In [1]: import numpy as np

In [2]: import numpy.linalg as la

In [3]: np.set_printoptions(precision=3, suppress=True, linewidth=120)

In [4]: q, _ = la.qr(np.array([[-1.3, -0.7, 1.0, -1.6, 0.1, -0.2],
   ...:     [2.0, -1.2, -0.2, -0.1, 0.6, -1.4],
   ...:     [-0.6, 0.7, 0.8, 0.1, -0.7, -0.1],
   ...:     [0.0, 2.2, -0.3, -0.6, 0.4, 0.9],
   ...:     [0.5, 0.0, -1.1, 1.5, 0.3, -1.9],
   ...:     [1.0, 1.1, 1.1, -0.5, 0.3, 2.4]]))

In [5]: vecs, _ = la.qr(np.array([[1.2, -1.5, -0.1, 1.1, -0.3, 0.3, -1.0],
   ...:     [0.4, 1.4, -2.1, -2.4, 0.1, 1.3, 0.5],
   ...:     [-0.5, -1.3, 0.2, -0.4, 0.0, -0.3, 0.2],
   ...:     [-0.3, -0.7, 0.9, 0.8, 0.2, 0.8, -0.4],
   ...:     [0.6, -0.4, -0.9, 0.3, 0.2, -1.6, 1.6],
   ...:     [-0.6, -0.9, -0.9, 0.6, -0.9, -1.0, 1.7],
   ...:     [-0.3, 0.3, 0.6, 0.0, 0.5, -0.9, 0.5]]))

In [6]: sv = 10 * 0.5 ** np.arange(6)

In [7]: A = q[:, :6] * sv @ vecs[:6]

In [8]: A
Out[8]: 
array([[ 3.515, -2.444,  0.932,  1.495, -0.547,  0.967, -1.983],
       [-5.221,  4.431,  1.365,  0.387,  1.816,  0.428,  2.36 ],
       [ 1.064, -1.997, -0.366,  0.292, -0.859, -0.92 , -0.601],
       [-0.917, -1.926, -2.482, -1.902, -0.018, -0.558,  0.758],
       [-0.791,  1.563,  0.036, -1.269,  0.416, -0.339,  0.688],
       [-3.505,  0.104, -0.682,  0.118,  1.105, -1.454,  2.164]])

In [9]: A[:, 7]
---------------------------------------------------------------------------
IndexError                                Traceback (most recent call last)
Cell In[9], line 1
----> 1 A[:, 7]

IndexError: index 7 is out of bounds for axis 1 with size 7

In [10]: A.sum(axis=0)
Out[10]: array([-5.854, -0.269, -1.197, -0.878,  1.913, -1.876,  3.386])

In [11]: np.count_nonzero(A)
Out[11]: np.int64(42)

In [12]: la.matrix_rank(A)
Out[12]: np.int64(6)

In [13]: round(np.abs(A).max(), 3)
Out[13]: np.float64(5.221)

In [14]: print(A.sum(axis=1))
[ 1.935  5.567 -3.387 -7.045  0.304 -2.15 ]
